% python3 -q
>>> import numpy as np
>>> np.set_printoptions(precision=2, suppress=True, linewidth=200, legacy="1.25")
>>> feats = np.load("test11.npy")
>>> print(feats)
[[-0.3 -0.2  1.5 -0.8  0.  -1. ]
 [-0.4  1.2  0.4  0.  -0.2 -1.3]
 [-0.3 -2.2  0.3  0.6  1.3 -0.4]
 [-0.3  0.8 -0.1 -0.3  0.4  1.3]
 [-0.6  0.8 -0.5  1.4  1.3  1.3]
 [-1.7 -1.7 -0.1 -0.4  0.3  1. ]]
>>> vec = np.array([2, -1, 2, -1, -1, 1])
>>> y = feats @ vec
>>> beta, lr = np.zeros(6), 1 / np.linalg.norm(feats, 2) ** 2
>>> for i in range(250):
...     beta -= lr * feats.T @ (feats @ beta - y)
...     if i % 50 == 0: print(i, round(np.linalg.norm(feats @ beta - y), 2))
... 
0 3.25
50 0.27
100 0.2
150 0.15
200 0.11
>>> print(beta)
[ 2.01 -0.97  1.84 -1.17 -0.84  0.92]
>>> B = feats / np.linalg.norm(feats, axis=1, keepdims=True)
>>> gram = B @ B.T
>>> print(np.linalg.norm(B, axis=1))
[1. 1. 1. 1. 1. 1.]
>>> print(gram[3])
[-0.39 -0.24 -0.43  1.    0.63  0.16]
>>> print(np.argwhere(np.triu(np.abs(gram) > 0.95, 1)))
[]
>>> B = np.array([[8, 0, -2, 6], [-8, -4, 6, 1], [1, 7, -3, -3], [8, 0, 5, -1]])
>>> arr = np.triu(B, 1)
>>> print(arr)
[[ 0  0 -2  6]
 [ 0  0  6  1]
 [ 0  0  0 -3]
 [ 0  0  0  0]]
>>> print(np.sort(np.linalg.eigvals(arr)))
[0. 0. 0. 0.]
>>> print(np.linalg.matrix_power(arr - np.diag(np.diag(arr)), 4))
[[0 0 0 0]
 [0 0 0 0]
 [0 0 0 0]
 [0 0 0 0]]
>>> print(np.prod(np.diag(arr)), np.round(np.linalg.det(arr), 2))
0 0.0
>>> print(np.linalg.matrix_rank(arr - arr[0, 0] * np.eye(4)))
2
>>> print(np.linalg.cond(arr) > 100)
True
>>> print(np.linalg.matrix_rank(arr, rtol=0.1))
2
>>> U, sig, VT = np.linalg.svd(arr)
>>> print(np.argmax(sig[:-1] / (sig[1:] + 1e-6)) + 1)
2
>>> print(sig.round(2) + 0)
[7.05 6.02 0.   0.  ]
>>> B = U[:, :2] @ np.diag(sig[:2]) @ VT[:2]
>>> print(np.linalg.matrix_rank(arr, rtol=0.05))
2
>>> mat = np.load("layer7.npy")
>>> print(mat)
[[ 0. -3.  3.  0. -3.  2.]
 [-3.  0.  0.  0.  0.  0.]
 [ 3.  0.  0.  0.  0.  0.]
 [ 0.  0.  0.  0.  0.  0.]
 [-3.  0.  0.  0.  0.  0.]
 [ 2.  0.  0.  0.  0.  0.]]
>>> # column 4 repeats column 1
>>> vec = np.array([2, -1, 3, -2, 1, 4])
>>> print(np.einsum("ij,j->i", mat, vec))
[17. -6.  6.  0. -6.  4.]
>>> ang = np.radians(135)
>>> r_ = np.eye(6)
>>> r_[3, 3] = r_[4, 4] = np.cos(ang)
>>> r_[3, 4], r_[4, 3] = -np.sin(ang), np.sin(ang)
>>> print(r_)
[[ 1.    0.    0.    0.    0.    0.  ]
 [ 0.    1.    0.    0.    0.    0.  ]
 [ 0.    0.    1.    0.    0.    0.  ]
 [ 0.    0.    0.   -0.71 -0.71  0.  ]
 [ 0.    0.    0.    0.71 -0.71  0.  ]
 [ 0.    0.    0.    0.    0.    1.  ]]
>>> B = mat @ r_.T
>>> print(B)
[[ 0.   -3.    3.    2.12  2.12  2.  ]
 [-3.    0.    0.    0.    0.    0.  ]
 [ 3.    0.    0.    0.    0.    0.  ]
 [ 0.    0.    0.    0.    0.    0.  ]
 [-3.    0.    0.    0.    0.    0.  ]
 [ 2.    0.    0.    0.    0.    0.  ]]
>>> print(round(np.linalg.det(r_), 2), round(float(np.trace(r_)), 2))
1.0 2.59
>>> print(np.round(np.linalg.eigvalsh(mat).min(), 2))
-5.57
>>> print(np.all(np.linalg.eigvalsh(mat) > 0))
False
>>> ev, evecs = np.linalg.eigh(mat)
>>> print(np.unique(ev.round(6) + 0, return_counts=True)[1])
[1 4 1]
>>> print(np.round(evecs.T @ mat @ evecs, 2) + 0)
[[-5.57  0.    0.    0.    0.    0.  ]
 [ 0.    0.    0.    0.    0.    0.  ]
 [ 0.    0.    0.    0.    0.    0.  ]
 [ 0.    0.    0.    0.    0.    0.  ]
 [ 0.    0.    0.    0.    0.    0.  ]
 [ 0.    0.    0.    0.    0.    5.57]]
>>> print(np.linalg.eigvalsh(mat + 4 * np.eye(6)))
[-1.57  4.    4.    4.    4.    9.57]
>>> print(np.round(np.linalg.eigvalsh(mat @ mat), 2) + 0)
[ 0.  0.  0.  0. 31. 31.]
>>> print(np.abs(evecs[:, -1]).round(6).argmax())
0
>>> print(np.round(evecs.T @ evecs, 2) + 0)
[[1. 0. 0. 0. 0. 0.]
 [0. 1. 0. 0. 0. 0.]
 [0. 0. 1. 0. 0. 0.]
 [0. 0. 0. 1. 0. 0.]
 [0. 0. 0. 0. 1. 0.]
 [0. 0. 0. 0. 0. 1.]]
>>> X = np.load("run16.npy")
>>> print(X)
[[ 1  1  1  1  1  1  1  1]
 [ 1  1 -1 -1  1  1 -1 -1]
 [ 1  1 -1 -1 -1 -1  1  1]
 [ 1 -1  1 -1 -1  1 -1  1]
 [ 1 -1  1 -1  1 -1  1 -1]]
>>> rng = np.random.default_rng(18)
>>> B = X + rng.integers(-2, 3, (5, 1)) @ rng.integers(-2, 3, (1, 8))
>>> print(B)
[[-1 -1 -3  5  5  3  1  1]
 [ 2  2  1 -3 -1  0 -1 -1]
 [ 2  2  1 -3 -3 -2  1  1]
 [ 0 -2 -1  1  1  2 -1  1]
 [-1 -3 -3  3  5  1  1 -1]]
>>> print(np.round(np.linalg.svd(B - X, compute_uv=False), 2) + 0)
[12.85  0.    0.    0.    0.  ]
>>> print(B - X)
[[-2 -2 -4  4  4  2  0  0]
 [ 1  1  2 -2 -2 -1  0  0]
 [ 1  1  2 -2 -2 -1  0  0]
 [-1 -1 -2  2  2  1  0  0]
 [-2 -2 -4  4  4  2  0  0]]
>>> print(np.abs(X).max())
1
>>> print(X.sum(axis=1))
[8 0 0 0 0]
>>> print(np.count_nonzero(X))
40
>>> print(X.shape)
(5, 8)
>>> print(X.sum(axis=0))
[ 5  1  1 -3  1  1  1  1]
>>> print(np.diff(X, axis=0))
[[ 0  0 -2 -2  0  0 -2 -2]
 [ 0  0  0  0 -2 -2  2  2]
 [ 0 -2  2  0  0  2 -2  0]
 [ 0  0  0  0  2 -2  2 -2]]
>>> print(np.linalg.svd(X, compute_uv=False))
[2.83 2.83 2.83 2.83 2.83]
>>> F = np.tril(np.array([[9, 6, 8, 9, 7],
...     [4, 4, 5, 2, 8],
...     [2, 3, 5, 7, 0],
...     [8, 7, 1, 3, 8],
...     [6, 1, 8, 0, 6]]), -1) + np.eye(5, dtype=int)
>>> print(F)
[[1 0 0 0 0]
 [4 1 0 0 0]
 [2 3 1 0 0]
 [8 7 1 1 0]
 [6 1 8 0 1]]
>>> # triangular, det is the product of the diagonal
>>> P = np.triu(np.array([[5, 5, -5, -2, 2],
...     [0, 2, -1, 2, -4],
...     [-4, -5, -5, -5, -5],
...     [-1, 4, -1, -2, 5],
...     [2, -3, -1, 5, 4]]), 1) + np.eye(5)
>>> B = P @ F @ np.linalg.inv(P)
>>> print(np.poly(B))
[  1.  -5.  10. -10.   5.  -1.]
>>> M = np.array([[6.0, -8.0, -7.0, 5.0, -8.0],
...     [0.0, 1.0, 0.0, 1.0, 1.0],
...     [0.0, 2.0, 0.0, 1.0, 2.0],
...     [0.0, 0.0, 0.0, 0.0, 1.0],
...     [0.0, 0.0, 2.0, 1.0, 0.0]])
>>> print(M)
[[ 6. -8. -7.  5. -8.]
 [ 0.  1.  0.  1.  1.]
 [ 0.  2.  0.  1.  2.]
 [ 0.  0.  0.  0.  1.]
 [ 0.  0.  2.  1.  0.]]
>>> gram = M.T @ M
>>> print(np.diag(gram))
[36. 69. 53. 28. 70.]
>>> print(np.linalg.matrix_rank(gram))
5
>>> A = np.vander(np.arange(7) - 1, 3, increasing=True)
>>> print(A)
[[ 1 -1  1]
 [ 1  0  0]
 [ 1  1  1]
 [ 1  2  4]
 [ 1  3  9]
 [ 1  4 16]
 [ 1  5 25]]
>>> def softmax(z):
...     e = np.exp(z - z.max(axis=-1, keepdims=True))
...     return e / e.sum(axis=-1, keepdims=True)
... 
>>> print(np.round(softmax(10 * A[5]), 2) + 0)
[0. 0. 1.]
>>> att = A @ A.T / np.sqrt(3)
>>> print(softmax(att).round(6).argmax(axis=1))
[6 0 6 6 6 6 6]
>>> B = np.c_[A[:, :1] @ np.array([[2]]), np.array([3, 2, 2, 0, 2, 2, 0])]
>>> print(B)
[[2 3]
 [2 2]
 [2 2]
 [2 0]
 [2 2]
 [2 2]
 [2 0]]
>>> print(np.linalg.norm(np.linalg.qr(A)[0].T @ B, axis=0) ** 2 / ((B ** 2).sum(axis=0) + 1e-12))
[1.   0.81]
>>> print(np.round(np.linalg.norm(B - A @ np.linalg.lstsq(A, B)[0], axis=0), 2) + 0)
[0.   2.17]
>>> P = B @ np.linalg.solve(B.T @ B, B.T)
>>> print(P @ B[:, 0])
[2. 2. 2. 2. 2. 2. 2.]
>>> print(np.round((np.eye(7) - P) @ B, 2) + 0)
[[0. 0.]
 [0. 0.]
 [0. 0.]
 [0. 0.]
 [0. 0.]
 [0. 0.]
 [0. 0.]]
>>> print(P)
[[ 0.41  0.22  0.22 -0.15  0.22  0.22 -0.15]
 [ 0.22  0.17  0.17  0.06  0.17  0.17  0.06]
 [ 0.22  0.17  0.17  0.06  0.17  0.17  0.06]
 [-0.15  0.06  0.06  0.46  0.06  0.06  0.46]
 [ 0.22  0.17  0.17  0.06  0.17  0.17  0.06]
 [ 0.22  0.17  0.17  0.06  0.17  0.17  0.06]
 [-0.15  0.06  0.06  0.46  0.06  0.06  0.46]]
>>> B = P + rng.integers(-2, 3, (7, 2)) @ rng.integers(-2, 3, (2, 7))
>>> print(B)
[[ 0.41  2.22  3.22  0.85 -2.78  2.22  0.85]
 [-1.78  1.17  1.17  1.06 -0.83  1.17  0.06]
 [ 2.22 -0.83 -0.83 -0.94  1.17 -0.83  0.06]
 [-8.15  0.06 -1.94  2.46  2.06  0.06 -1.54]
 [-3.78  0.17 -0.83  1.06  1.17  0.17 -0.94]
 [ 0.22  2.17  3.17  1.06 -2.83  2.17  1.06]
 [ 1.85  3.06  5.06  1.46 -4.94  3.06  2.46]]
>>> print(np.linalg.matrix_rank(B - P, tol=1e-8))
2
>>> print(B - P)
[[ 0.  2.  3.  1. -3.  2.  1.]
 [-2.  1.  1.  1. -1.  1.  0.]
 [ 2. -1. -1. -1.  1. -1.  0.]
 [-8.  0. -2.  2.  2.  0. -2.]
 [-4.  0. -1.  1.  1.  0. -1.]
 [ 0.  2.  3.  1. -3.  2.  1.]
 [ 2.  3.  5.  1. -5.  3.  2.]]
>>> print(np.round(np.linalg.svd(B - P, compute_uv=False), 2) + 0)
[12.8   9.34  0.    0.    0.    0.    0.  ]
>>> r0 = np.array([2, 8])
>>> print(np.convolve(B[4], r0))
[ -7.56 -29.89  -0.33  -4.56  10.78   9.67  -0.56  -7.56]
>>> J = np.load("dump.npy")
>>> print(J)
[[  0.79 -14.16  -1.53   3.94  -1.65  -7.96]
 [ -3.22   2.98   0.83  12.33   8.64   2.96]
 [-10.64   6.94  -2.46   5.12  -9.05   0.7 ]
 [ -2.14  -7.47   2.02   1.68  -3.63  13.68]
 [ -4.65  -4.56 -11.39  -8.36   4.92   4.57]]
>>> print(np.count_nonzero(J))
30
>>> print(np.linalg.svd(J, compute_uv=False))
[20.   18.   16.2  14.58 13.13]
>>> print(J.sum(axis=0))
[-19.86 -16.27 -12.53  14.71  -0.77  13.95]
>>> print(np.linalg.matrix_rank(J))
5
>>> B = J / np.linalg.norm(J, axis=1, keepdims=True)
>>> gram = B @ B.T
>>> print(np.linalg.norm(B, axis=1))
[1. 1. 1. 1. 1.]
>>> print(np.argwhere(np.triu(np.abs(gram) > 0.95, 1)))
[]
>>> print(gram[1])
[-0.13  1.    0.15  0.06 -0.2 ]
>>> print(round(np.degrees(np.arccos(np.clip(gram[1, 4], -1, 1))), 2))
101.74
